% python3 -q
>>> import numpy as np
>>> import numpy.linalg as la
>>> np.set_printoptions(precision=2, suppress=True, linewidth=100)
>>> tidy = lambda a: np.round(a, 2) + 0
>>> X = np.loadtxt("out5.csv", delimiter=",")
>>> tidy(X)
array([[-3.58,  2.69, -4.17, -2.23, -7.59],
       [ 1.69, -5.01,  2.18, -4.23,  7.03],
       [ 1.88,  3.94,  1.89,  8.74, -0.95],
       [ 3.78, -1.7 ,  4.34,  3.96,  6.95],
       [ 3.81, -1.26,  4.35,  4.64,  6.59],
       [-0.61,  5.19, -0.97,  6.32, -5.64],
       [ 2.75,  2.81,  2.93,  8.61,  1.34],
       [-3.26,  3.49, -3.86, -0.56, -7.87],
       [-3.74,  1.96, -4.32, -3.54, -7.14],
       [ 3.45,  1.26,  3.81,  7.6 ,  3.77],
       [ 3.8 , -1.41,  4.35,  4.4 ,  6.73],
       [ 3.8 , -1.35,  4.35,  4.5 ,  6.67],
       [-2.76,  4.24, -3.33,  1.36, -7.84],
       [ 2.6 , -4.4 ,  3.17, -1.85,  7.77]])
>>> left, sv, Vt = la.svd(X)
>>> evecs = Vt[:(sv > 1e-8).sum()]
>>> rng = np.random.default_rng(68607)
>>> vec = X[13] + 4 * X[7] + rng.integers(2) * np.eye(5)[2]
>>> tidy(vec)
array([-10.45,   9.56, -12.28,  -4.08, -23.71])
>>> la.matrix_rank(np.vstack([X, vec]))
np.int64(2)
>>> print(tidy(np.diag(evecs.T @ evecs)))
[0.15 0.27 0.19 0.77 0.62]
>>> tidy(evecs.T @ evecs)
array([[ 0.15, -0.04,  0.17,  0.19,  0.24],
       [-0.04,  0.27, -0.06,  0.32, -0.3 ],
       [ 0.17, -0.06,  0.19,  0.2 ,  0.29],
       [ 0.19,  0.32,  0.2 ,  0.77, -0.02],
       [ 0.24, -0.3 ,  0.29, -0.02,  0.62]])
>>> M2 = np.array([[0, -2], [-2, -1], [0, -1], [-2, -1], [0, -1]])
>>> la.matrix_rank(X @ M2)
np.int64(2)
>>> la.matrix_rank(np.vstack([X, M2.T]))
np.int64(4)
>>> tidy(np.einsum("ij,ij->i", X, X))
array([100., 100., 100., 100., 100., 100., 100., 100., 100., 100., 100., 100., 100., 100.])
>>> np.vstack([X, M2.T]).shape
(16, 5)
>>> d = la.norm(X[:, None] - X[None], axis=-1)
>>> np.flatnonzero(d[1] < d.mean() / 2)
array([ 1, 13])
>>> (d + 1e9 * np.eye(14)).round(6).argmin(axis=1)
array([ 8, 13,  6, 10, 11, 12,  2,  0,  0,  6, 11, 10,  7,  1])
>>> np.unravel_index(d.round(6).argmax(), d.shape)
(np.int64(3), np.int64(8))
>>> d[1].round(6).argsort(kind="stable")[:4]
array([ 1, 13,  3, 10])
>>> d.mean(axis=1).argmax()
np.int64(8)
>>> tidy(la.norm(X, axis=1))
array([10., 10., 10., 10., 10., 10., 10., 10., 10., 10., 10., 10., 10., 10.])
>>> print(la.lstsq(X[:-1].T, X[-1])[2])
2
>>> np.allclose(X[:-1].T @ la.lstsq(X[:-1].T, X[-1])[0], X[-1])
True
>>> np.unique(X.round(6), axis=0).shape
(14, 5)
>>> left, sv, Vt = la.svd(X)
>>> tidy(sv)
array([31.3, 20.5,  0. ,  0. ,  0. ])
>>> np.argmax(sv[:-1] / (sv[1:] + 1e-6)) + 1
np.int64(2)
>>> M2 = left[:, :2] @ np.diag(sv[:2]) @ Vt[:2]
>>> la.matrix_rank(X, rtol=0.05)
np.int64(2)
>>> tidy(la.norm(X - M2, 2)), tidy(sv[2])
(np.float64(0.0), np.float64(0.0))
>>> print(tidy(np.abs(X - M2).max()))
0.0
>>> tidy(la.norm(X - M2) / la.norm(X))
np.float64(0.0)
>>> F = np.array([[8, -18, 16, -20, 2],
...     [-18, 41, -37, 49, -9],
...     [16, -37, 34, -48, 13],
...     [-20, 49, -48, 82, -41],
...     [2, -9, 13, -41, 41]])
>>> # symmetric
>>> left, sv, Vt = la.svd(F)
>>> evecs = Vt[:(sv > 1e-8).sum()]
>>> vec = F[2] + 5 * F[3] + rng.integers(2) * np.eye(5)[4]
>>> vec
array([ -84.,  208., -206.,  362., -192.])
>>> print(tidy(evecs.T @ evecs))
[[ 0.09 -0.19  0.15 -0.09 -0.13]
 [-0.19  0.39 -0.32  0.24  0.21]
 [ 0.15 -0.32  0.27 -0.25 -0.1 ]
 [-0.09  0.24 -0.25  0.51 -0.35]
 [-0.13  0.21 -0.1  -0.35  0.73]]
>>> tidy(np.diag(evecs.T @ evecs))
array([0.09, 0.39, 0.27, 0.51, 0.73])
>>> np.allclose(evecs.T @ evecs @ vec, vec)
True
>>> la.matrix_rank(F, rtol=0.1)
np.int64(2)
>>> print([round(float(x), 2) for x in la.svd(F, compute_uv=False)[:3]])
[166.51, 39.49, 0.0]
>>> print(np.argsort(-la.norm(F, axis=0).round(6), kind="stable")[:3])
[3 1 2]
>>> print(la.norm(F, axis=1).argmax())
3
>>> tidy(la.norm(F, 1)), tidy(la.norm(F, np.inf))
(np.float64(240.0), np.float64(240.0))
>>> tidy(la.norm(F, 2))
np.float64(166.51)
>>> feats = np.array([[0, 5, 0, 5, 0, 5],
...     [5, 4, 5, 4, 5, 4],
...     [4, 3, 4, 3, 4, 3],
...     [0, 5, 0, 5, 0, 5],
...     [5, 4, 5, 4, 5, 4],
...     [4, 3, 4, 3, 4, 3]])
>>> print(tidy(la.norm(feats, 2) / la.norm(feats)))
0.92
>>> [round(float(x), 2) for x in la.svd(feats, compute_uv=False)[:3]]
[21.61, 8.89, 0.0]
>>> print((feats - feats.T) / 2)
[[ 0.   0.  -2.   2.5 -2.5  0.5]
 [ 0.   0.   1.  -0.5  0.5  0.5]
 [ 2.  -1.   0.   1.5 -0.5 -0.5]
 [-2.5  0.5 -1.5  0.  -2.   1. ]
 [ 2.5 -0.5  0.5  2.   0.   0. ]
 [-0.5 -0.5  0.5 -1.   0.   0. ]]
>>> tidy(np.abs(la.eigvals(feats)).max())
np.float64(21.0)
>>> print(tidy(la.det(feats)))
0.0
>>> (feats + feats.T) / 2
array([[0. , 5. , 2. , 2.5, 2.5, 4.5],
       [5. , 4. , 4. , 4.5, 4.5, 3.5],
       [2. , 4. , 4. , 1.5, 4.5, 3.5],
       [2.5, 4.5, 1.5, 5. , 2. , 4. ],
       [2.5, 4.5, 4.5, 2. , 5. , 4. ],
       [4.5, 3.5, 3.5, 4. , 4. , 3. ]])
>>> print(np.trace(feats))
21
>>> tidy(np.sort(np.abs(la.eigvals(feats))))
array([ 0.,  0.,  0.,  0.,  0., 21.])
>>> np.allclose(feats, feats.T)
False
